$ python -q
>>> import numpy as np
>>> import numpy.linalg as la
>>> np.set_printoptions(precision=2, suppress=True, linewidth=160, floatmode="fixed")
>>> feats = np.load("run2.npy")
>>> feats
array([[ 0,  0,  0,  0,  0],
       [ 0,  2,  0,  0, -5],
       [ 0,  0,  1, -6,  5]])
>>> # looks like rank 2
>>> U, sv, VT = la.svd(feats)
>>> evecs = VT[:(sv > 1e-8).sum()]
>>> rng = np.random.default_rng(540739)
>>> vec = feats[2] + 5 * feats[1] + rng.integers(2) * np.eye(5)[3]
>>> vec
array([  0.00,  10.00,   1.00,  -6.00, -20.00])
>>> evecs.T @ evecs
array([[ 0.00,  0.00,  0.00,  0.00,  0.00],
       [ 0.00,  0.21,  0.04, -0.26, -0.32],
       [ 0.00,  0.04,  0.02, -0.15,  0.02],
       [ 0.00, -0.26, -0.15,  0.89, -0.10],
       [ 0.00, -0.32,  0.02, -0.10,  0.87]])
>>> la.matrix_rank(np.vstack([feats, vec]))
np.int64(2)
>>> round(la.norm(vec - evecs.T @ evecs @ vec), 2)
np.float64(0.0)
>>> U, sv, VT = la.svd(feats)
>>> print(np.argmax(sv[:-1] / (sv[1:] + 1e-6)) + 1)
2
>>> A2 = U[:, :2] @ np.diag(sv[:2]) @ VT[:2]
>>> print(A2.round(2) + 0)
[[ 0.00  0.00  0.00  0.00  0.00]
 [ 0.00  2.00  0.00  0.00 -5.00]
 [ 0.00  0.00  1.00 -6.00  5.00]]
>>> la.matrix_rank(feats, rtol=0.05)
np.int64(2)
>>> np.round(np.abs(feats - A2).max(), 2)
np.float64(0.0)
>>> print(round(float(la.norm(feats - A2) / la.norm(feats)), 2))
0.0
>>> print(la.cond(feats) > 100)
True
>>> np.argsort(-la.norm(feats, axis=0).round(6), kind="stable")[:3]
array([4, 3, 1])
>>> print([round(float(x), 2) for x in la.svd(feats, compute_uv=False)[:3]])
[8.69, 3.94, 0.0]
>>> round(float(la.norm(feats, 2) / la.norm(feats)), 2)
0.91
>>> A2 = np.array([[3, 0], [1, 5]])
>>> Z = np.array([[1, 2, 0], [-3, 2, 0], [0, 0, -3]])
>>> arr = np.kron(A2, Z)
>>> arr
array([[  3,   6,   0,   0,   0,   0],
       [ -9,   6,   0,   0,   0,   0],
       [  0,   0,  -9,   0,   0,   0],
       [  1,   2,   0,   5,  10,   0],
       [ -3,   2,   0, -15,  10,   0],
       [  0,   0,  -3,   0,   0, -15]])
>>> A2 = la.inv(arr)
>>> np.allclose(A2, arr.T)
False
>>> la.det(arr) * A2
array([[ 162000.00, -162000.00,      -0.00,      -0.00,      -0.00,      -0.00],
       [ 243000.00,   81000.00,       0.00,       0.00,       0.00,       0.00],
       [     -0.00,      -0.00, -216000.00,      -0.00,      -0.00,      -0.00],
       [ -32400.00,   32400.00,      -0.00,   97200.00,  -97200.00,      -0.00],
       [ -48600.00,  -16200.00,       0.00,  145800.00,   48600.00,       0.00],
       [     -0.00,      -0.00,   43200.00,      -0.00,      -0.00, -129600.00]])
